% ipython --no-banner

In [1]: import numpy as np

In [2]: import numpy.linalg as la

In [3]: np.set_printoptions(precision=4, suppress=True, linewidth=120)

In [4]: W0 = np.vander(np.arange(3) - 1, 3, increasing=True)

In [5]: print(W0)
[[ 1 -1  1]
 [ 1  0  0]
 [ 1  1  1]]

In [6]: M2 = W0 / np.sqrt((W0 ** 2).mean(axis=1, keepdims=True))

In [7]: print(M2[1])
[1.7321 0.     0.    ]

In [8]: print(la.matrix_rank(W0 - W0.mean(axis=1, keepdims=True)))
2

In [9]: rng = np.random.default_rng(58)

In [10]: M2 = W0 + rng.integers(-2, 3, (3, 2)) @ rng.integers(-2, 3, (2, 3))

In [11]: print(M2)
[[-1 -3  3]
 [ 5  4 -4]
 [ 1 -3  5]]

In [12]: print(np.abs(M2 - W0).sum(axis=1))
[ 6 12  8]

In [13]: M2 = np.array([[3, -3], [2, 2]])

In [14]: Z = np.array([[0, 1], [-2, 3]])

In [15]: A = np.kron(M2, Z)

In [16]: print(A)
[[ 0  3  0 -3]
 [-6  9  6 -9]
 [ 0  2  0  2]
 [-4  6 -4  6]]

In [17]: print(la.eigvals(A))
[5. +4.7958j 5. -4.7958j 2.5+2.3979j 2.5-2.3979j]

In [18]: print(np.kron(np.eye(2, dtype=int), A))
[[ 0  3  0 -3  0  0  0  0]
 [-6  9  6 -9  0  0  0  0]
 [ 0  2  0  2  0  0  0  0]
 [-4  6 -4  6  0  0  0  0]
 [ 0  0  0  0  0  3  0 -3]
 [ 0  0  0  0 -6  9  6 -9]
 [ 0  0  0  0  0  2  0  2]
 [ 0  0  0  0 -4  6 -4  6]]

In [19]: print(round(float(la.det(A[::-1])), 4))
576.0

In [20]: print(round(float(la.det(A.T)), 4))
576.0

In [21]: print(np.einsum("ij,ji->", A, A))
5

In [22]: gram = A.T @ A

In [23]: print(la.matrix_rank(gram))
4

In [24]: print((A @ A.T).shape)
(4, 4)

In [25]: print(np.trace(gram), (A ** 2).sum())
364 364

In [26]: print(la.svd(A, compute_uv=False) ** 2)
[246.7477 109.6656   5.2523   2.3344]

In [27]: M2 = A / np.sqrt((A ** 2).mean(axis=1, keepdims=True))

In [28]: print(la.norm(M2, axis=1))
[2. 2. 2. 2.]

In [29]: print(A - A.mean(axis=1, keepdims=True))
[[ 0.  3.  0. -3.]
 [-6.  9.  6. -9.]
 [-1.  1. -1.  1.]
 [-5.  5. -5.  5.]]

In [30]: print(M2[0])
[ 0.      1.4142  0.     -1.4142]

In [31]: E = np.array([[5, 3, 0], [4, 1, 5], [4, 1, 2], [3, 3, 4], [4, 3, 3]])

In [32]: print(E)
[[5 3 0]
 [4 1 5]
 [4 1 2]
 [3 3 4]
 [4 3 3]]

In [33]: P = E @ la.solve(E.T @ E, E.T)

In [34]: print(np.diag(P))
[0.8035 0.7325 0.4516 0.6726 0.3399]

In [35]: print(np.allclose(P @ P, P))
True

In [36]: J = np.load("mat.npy")

In [37]: print(J)
[[-0.7437 -0.7618 -0.0014  0.9484  4.5423]
 [-1.4307 -0.8136 -4.1445  0.3457  2.3839]
 [ 0.8049 -3.5963 -1.3501  0.8518  3.5069]
 [-3.9262 -1.8649  1.6424 -3.8785  2.0234]
 [-3.366  -3.5067  3.0379 -2.4301  1.7785]
 [-0.0969 -1.3347  1.5534  1.4376  5.1879]
 [-0.3329 -2.4465 -0.5434  1.2149  5.6865]
 [-0.3865 -1.0309 -3.7677 -0.3867  2.2887]
 [-1.8608 -2.3906  3.1813 -2.7332  0.2696]
 [-0.3989 -1.4476  0.593   0.7574  4.8276]
 [-2.8587 -2.3762  0.4285 -0.5317  2.0747]
 [ 0.5543 -2.05   -4.7481  0.4465  1.5059]
 [ 0.2597 -2.3643  0.9791  0.9846  3.5237]
 [ 1.2802 -3.9158 -0.4868  1.4267  2.8403]
 [ 0.8894 -2.6806  1.1872  0.6507  3.2897]
 [-3.2722 -2.8022  3.485  -2.7106  2.2329]
 [-1.2961 -2.8215 -4.1012  0.0928  1.0521]
 [ 0.2376 -1.4703 -1.2404  0.8613  4.033 ]]

In [38]: dist = la.norm(J[:, None] - J[None], axis=-1)

In [39]: print(la.matrix_rank(dist ** 2))
7

In [40]: print((dist + 1e9 * np.eye(18)).round(6).argmin(axis=1))
[ 9  7 13 15 15  9  9  1  4  0  4  7 14  2 12  4 11  0]

In [41]: print(np.unravel_index(dist.round(6).argmax(), dist.shape))
(np.int64(11), np.int64(15))

In [42]: Xc = J - J.mean(axis=1)
---------------------------------------------------------------------------
ValueError                                Traceback (most recent call last)
Cell In[42], line 1
----> 1 Xc = J - J.mean(axis=1)

ValueError: operands could not be broadcast together with shapes (18,5) (18,) 

In [43]: Xc = J - J.mean(axis=0)

In [44]: left, s, Vh = la.svd(Xc, full_matrices=False)

In [45]: print(s ** 2 / (s ** 2).sum())
[0.5843 0.2836 0.0901 0.0288 0.0132]

In [46]: print(la.matrix_rank(Xc))
5

In [47]: print(round(float((s ** 2).sum() ** 2 / (s ** 4).sum()), 4))
2.3202

In [48]: print(np.abs(left[:, 0]).argmax())
15

In [49]: print(np.round(Xc.mean(axis=0), 4) + 0)
[0. 0. 0. 0. 0.]

In [50]: W1 = np.array([[-3, 0], [-1, 1], [2, -2], [1, 1], [-1, -2]])

In [51]: b = np.array([-8, -8])

In [52]: act = np.maximum(J @ W1 + b, 0)

In [53]: print((act > 0).astype(int))
[[0 0]
 [0 0]
 [0 0]
 [1 0]
 [1 0]
 [0 0]
 [0 0]
 [0 0]
 [1 0]
 [0 0]
 [1 0]
 [0 0]
 [0 0]
 [0 0]
 [0 0]
 [1 0]
 [0 0]
 [0 0]]

In [54]: print((act > 0).mean(axis=0))
[0.2778 0.    ]

In [55]: Z = np.array([[6, 8, 3], [1, 2, 1]])

In [56]: print(W1 @ Z)
[[-18 -24  -9]
 [ -5  -6  -2]
 [ 10  12   4]
 [  7  10   4]
 [ -8 -12  -5]]

In [57]: print((act @ Z).round(6).argmax(axis=1))
[0 0 0 1 1 0 0 0 1 0 1 0 0 0 0 1 0 0]

In [58]: arr = np.loadtxt("a.csv", delimiter=",")

In [59]: print(arr)
[[-3.  2.  0.  0.  0.  0.]
 [-1.  2.  0.  0.  0.  0.]
 [-3. -1.  0.  0.  0.  0.]
 [ 0.  0. -3.  2.  0.  0.]
 [ 0.  0. -1.  2.  0.  0.]
 [ 0.  0. -3. -1.  0.  0.]
 [ 0.  0.  0.  0. -3.  2.]
 [ 0.  0.  0.  0. -1.  2.]
 [ 0.  0.  0.  0. -3. -1.]]

In [60]: P = arr @ la.solve(arr.T @ arr, arr.T)

In [61]: print(P @ arr[:, 4])
[ 0.  0.  0.  0.  0.  0. -3. -1. -3.]

In [62]: print(np.allclose(P @ P, P))
True

In [63]: M2 = np.c_[arr[:, :1] @ np.array([[1]]), np.array([3, -3, -1, 3, -2, 3, 2, -3, 2])]

In [64]: print(M2)
[[-3.  3.]
 [-1. -3.]
 [-3. -1.]
 [ 0.  3.]
 [ 0. -2.]
 [ 0.  3.]
 [ 0.  2.]
 [ 0. -3.]
 [ 0.  2.]]

In [65]: print(np.round(la.lstsq(arr, M2[:, 0])[0], 4) + 0)
[1. 0. 0. 0. 0. 0.]

In [66]: print(np.round(la.norm(M2 - arr @ la.lstsq(arr, M2)[0], axis=0), 4) + 0)
[0.     5.5653]

In [67]: print(la.matrix_rank(np.c_[arr, M2]))
7

In [68]: print(la.matrix_rank(M2))
2

In [69]: print(la.norm(la.qr(arr)[0].T @ M2, axis=0) ** 2 / ((M2 ** 2).sum(axis=0) + 1e-12))
[1.    0.466]
